$ python -q
>>> import numpy as np
>>> np.set_printoptions(precision=3, suppress=True, linewidth=120, legacy="1.25")
>>> def tidy(a):
...     return np.round(a, 3) + 0
... 
>>> feats = np.array([[0, 2, -3], [2, 0, 0], [3, -3, -1]])
>>> proj = np.triu(np.array([[6, 5, 1], [9, 3, 9], [8, 4, 5]]), 1) + np.eye(3)
>>> M2 = proj @ feats @ np.linalg.inv(proj)
>>> np.trace(M2), np.trace(feats)
(-1.0, -1)
>>> rng = np.random.default_rng(85)
>>> z = rng.permutation(3)
>>> z
array([0, 2, 1])
>>> M2 = feats[z][:, z]
>>> np.trace(M2)
-1
>>> np.allclose(M2, feats)
False
>>> F = np.load("layer2.npy")
>>> F
array([[ 10, -13,   8,  -2],
       [-13,  16,  -8,  -2],
       [  8,  -8, -12,   5],
       [ -2,  -2,   5,   6]])
>>> z = rng.permutation(4)
>>> M2 = F[:, z] * rng.choice([-1, 1], 4)
>>> M2
array([[ -2,  13, -10,   8],
       [ -2, -16,  13,  -8],
       [  5,   8,  -8, -12],
       [  6,   2,   2,   5]])
>>> left, _, Vh = np.linalg.svd(F.T @ M2)
>>> tidy(np.linalg.lstsq(F, M2)[0])
array([[ 0.,  0., -1.,  0.],
       [ 0., -1.,  0.,  0.],
       [ 0.,  0.,  0.,  1.],
       [ 1.,  0.,  0.,  0.]])
>>> tidy(left @ Vh)
array([[ 0.,  0., -1.,  0.],
       [ 0., -1.,  0.,  0.],
       [ 0.,  0.,  0.,  1.],
       [ 1.,  0.,  0.,  0.]])
>>> z
array([3, 1, 0, 2])
>>> gram = F.T @ F
>>> np.linalg.matrix_rank(gram)
4
>>> np.trace(gram), (F ** 2).sum()
(1196, 1196)
>>> gram
array([[ 337, -398,   78,   34],
       [-398,  493, -146,  -58],
       [  78, -146,  297,  -30],
       [  34,  -58,  -30,   69]])
>>> tidy(np.linalg.norm(feats, 2))
4.69
>>> tidy(np.linalg.norm(feats, 1)), tidy(np.linalg.norm(feats, np.inf))
(5.0, 7.0)
>>> tidy(np.linalg.norm(feats, "nuc"))
9.526
>>> tidy(np.linalg.norm(feats) ** 2 / np.linalg.norm(feats, 2) ** 2)
1.636
>>> tidy(np.linalg.norm(feats[1], 1)), tidy(np.linalg.norm(feats[1], np.inf))
(2.0, 2.0)
>>> tidy(np.linalg.norm(feats, axis=1))
array([3.606, 2.   , 4.359])
>>> tidy(np.linalg.eigvalsh(F).min())
-16.281
>>> np.all(np.linalg.eigvalsh(F) > 0)
False
>>> [round(float(np.linalg.det(F[:i, :i])), 2) + 0 for i in range(1, 5)]
[10.0, -9.0, 108.0, 3433.0]
>>> vec = np.array([1, 2, 1, 3])
>>> rhs = F @ vec
>>> beta, lr = np.zeros(4), 1 / np.linalg.norm(F, 2) ** 2
>>> for i in range(60):
...     beta -= lr * F.T @ (F @ beta - rhs)
...     if i % 10 == 0: print(i, round(np.linalg.norm(F @ beta - rhs), 3))
... 
0 18.054
10 9.097
20 5.062
30 3.403
40 2.837
50 2.661
>>> tidy(beta)
array([-0.933,  0.209,  0.545,  2.212])
>>> M2 = np.array([[5, 0, 3, 0, 5, 0]])
>>> data = M2.T @ M2
>>> data
array([[25,  0, 15,  0, 25,  0],
       [ 0,  0,  0,  0,  0,  0],
       [15,  0,  9,  0, 15,  0],
       [ 0,  0,  0,  0,  0,  0],
       [25,  0, 15,  0, 25,  0],
       [ 0,  0,  0,  0,  0,  0]])
>>> # rows 1 and 3 are equal
>>> left, sigma, Vh = np.linalg.svd(data)
>>> vecs = Vh[:(sigma > 1e-8).sum()]
>>> vec = data[5] + -2 * data[3] + rng.integers(2) * np.eye(6)[0]
>>> vec
array([1., 0., 0., 0., 0., 0.])
>>> tidy(vecs.T @ vecs)
array([[0.424, 0.   , 0.254, 0.   , 0.424, 0.   ],
       [0.   , 0.   , 0.   , 0.   , 0.   , 0.   ],
       [0.254, 0.   , 0.153, 0.   , 0.254, 0.   ],
       [0.   , 0.   , 0.   , 0.   , 0.   , 0.   ],
       [0.424, 0.   , 0.254, 0.   , 0.424, 0.   ],
       [0.   , 0.   , 0.   , 0.   , 0.   , 0.   ]])
>>> tidy(np.linalg.norm(vec - vecs.T @ vecs @ vec))
0.759
